In [1]: import numpy as np

In [2]: import numpy.linalg as la

In [3]: np.set_printoptions(suppress=True, linewidth=120)

In [4]: def rnd(a):
   ...:     return np.round(a, 1) + 0
   ...: 

In [5]: J = np.loadtxt("x.csv", delimiter=",")

In [6]: print(rnd(J))
[[ 0.9 -0.1  0.1  0.3]
 [-0.1  0.   0.   0. ]
 [ 0.1  0.   0.   0. ]
 [ 0.3  0.   0.   0.1]]

In [7]: ev, evecs = la.eigh(J)

In [8]: vec = np.array([-3, 3, 0, 2])

In [9]: print((np.sign(evecs[:, -1].round(6)) == np.sign(evecs[0, -1].round(6))).astype(int))
[1 0 1 1]

In [10]: print(rnd(evecs * np.maximum(ev, 0) @ evecs.T))
[[ 0.9 -0.1  0.1  0.3]
 [-0.1  0.   0.   0. ]
 [ 0.1  0.   0.   0. ]
 [ 0.3  0.   0.   0.1]]

In [11]: f, v = J[3], J[1]

In [12]: print(rnd(f @ f))
0.1

In [13]: pr = (f @ v) / (f @ f) * f

In [14]: print(rnd(pr))
[-0.1  0.   0.   0. ]

In [15]: print(v - pr)
[0. 0. 0. 0.]

In [16]: Uu, sig, vt = la.svd(J)

In [17]: print(rnd(sig))
[1. 0. 0. 0.]

In [18]: out = Uu[:, :1] @ np.diag(sig[:1]) @ vt[:1]

In [19]: print(rnd(np.abs(J - out).max()))
0.0

In [20]: print(rnd(la.norm(J - out) / la.norm(J)))
0.0

In [21]: print(rnd(la.norm(J - out, 2)), rnd(sig[1]))
0.0 0.0

In [22]: print(la.matrix_rank(J, rtol=0.05))
1

In [23]: print(rnd(out))
[[ 0.9 -0.1  0.1  0.3]
 [-0.1  0.   0.   0. ]
 [ 0.1  0.   0.   0. ]
 [ 0.3  0.   0.   0.1]]

In [24]: print([round(float(x), 1) for x in la.svd(out, compute_uv=False)[:3]])
[1.0, 0.0, 0.0]

In [25]: K = np.array([[-7, 5, 1, 4], [2, 7, 4, -8], [-9, 6, -3, -4], [-3, -1, 7, -7]])

In [26]: print(K)
[[-7  5  1  4]
 [ 2  7  4 -8]
 [-9  6 -3 -4]
 [-3 -1  7 -7]]

In [27]: vec = np.array([2, 0, 1, 0])

In [28]: h1 = np.maximum(K @ vec, 0)

In [29]: print(h1)
[0 8 0 1]

In [30]: print(rnd(np.tanh(K @ vec)))
[-1.   1.  -1.   0.8]

In [31]: cent = 20 * np.array([[-0.6, 0.8, -1.2], [0.6, 0.9, 0.3], [0.5, 0.0, 0.0]])

In [32]: rng = np.random.default_rng(5257)

In [33]: labels = rng.integers(0, 3, 11)

In [34]: E = cent[labels] + rng.normal(size=(11, 3))

In [35]: print(rnd(E))
[[-12.1  15.  -22.9]
 [ 10.7  19.6   5.6]
 [ 12.1  16.8   6.7]
 [ 11.9  19.2   6.2]
 [-12.9  16.7 -24.1]
 [ 13.3  19.    6.2]
 [  8.2   0.3  -0.8]
 [ 10.1  -0.1   1.6]
 [  9.6  -0.4  -0.4]
 [ 11.8  17.8   7. ]
 [ 11.8  19.1   6. ]]

In [36]: labels = E[:, 2] > np.median(E[:, 2])

In [37]: f = E[labels].mean(axis=0) - E[~labels].mean(axis=0)

In [38]: print(rnd((((E - E.mean(axis=0)) @ f > 0) == labels).mean()))
0.9

In [39]: print(labels.astype(int))
[0 0 1 1 0 1 0 0 0 1 1]

In [40]: print(np.argsort(-np.abs(f).round(6), kind="stable"))
[2 0 1]

In [41]: print(rnd(f))
[ 9.9  9.9 13.3]

In [42]: print(rnd((J + J.T) / 2))
[[ 0.9 -0.1  0.1  0.3]
 [-0.1  0.   0.   0. ]
 [ 0.1  0.   0.   0. ]
 [ 0.3  0.   0.   0.1]]

In [43]: print(rnd(np.abs(la.eigvals(J)).max()))
1.0

In [44]: J.inv()
---------------------------------------------------------------------------
AttributeError                            Traceback (most recent call last)
Cell In[44], line 1
----> 1 J.inv()

AttributeError: 'numpy.ndarray' object has no attribute 'inv'

In [45]: print(rnd(la.matrix_power(J, 2)))
[[ 0.9 -0.1  0.1  0.3]
 [-0.1  0.   0.   0. ]
 [ 0.1  0.   0.   0. ]
 [ 0.3  0.   0.   0.1]]

In [46]: print(rnd(np.trace(J)))
1.0

In [47]: print(rnd(la.det(J)))
0.0

In [48]: theta = np.radians(135)

In [49]: r_ = np.eye(3)

In [50]: r_[0, 0] = r_[1, 1] = np.cos(theta)

In [51]: r_[0, 1], r_[1, 0] = -np.sin(theta), np.sin(theta)

In [52]: print(rnd(r_))
[[-0.7 -0.7  0. ]
 [ 0.7 -0.7  0. ]
 [ 0.   0.   1. ]]

In [53]: out = E @ r_.T

In [54]: print(np.allclose(la.norm(E, axis=1), la.norm(out, axis=1)))
True
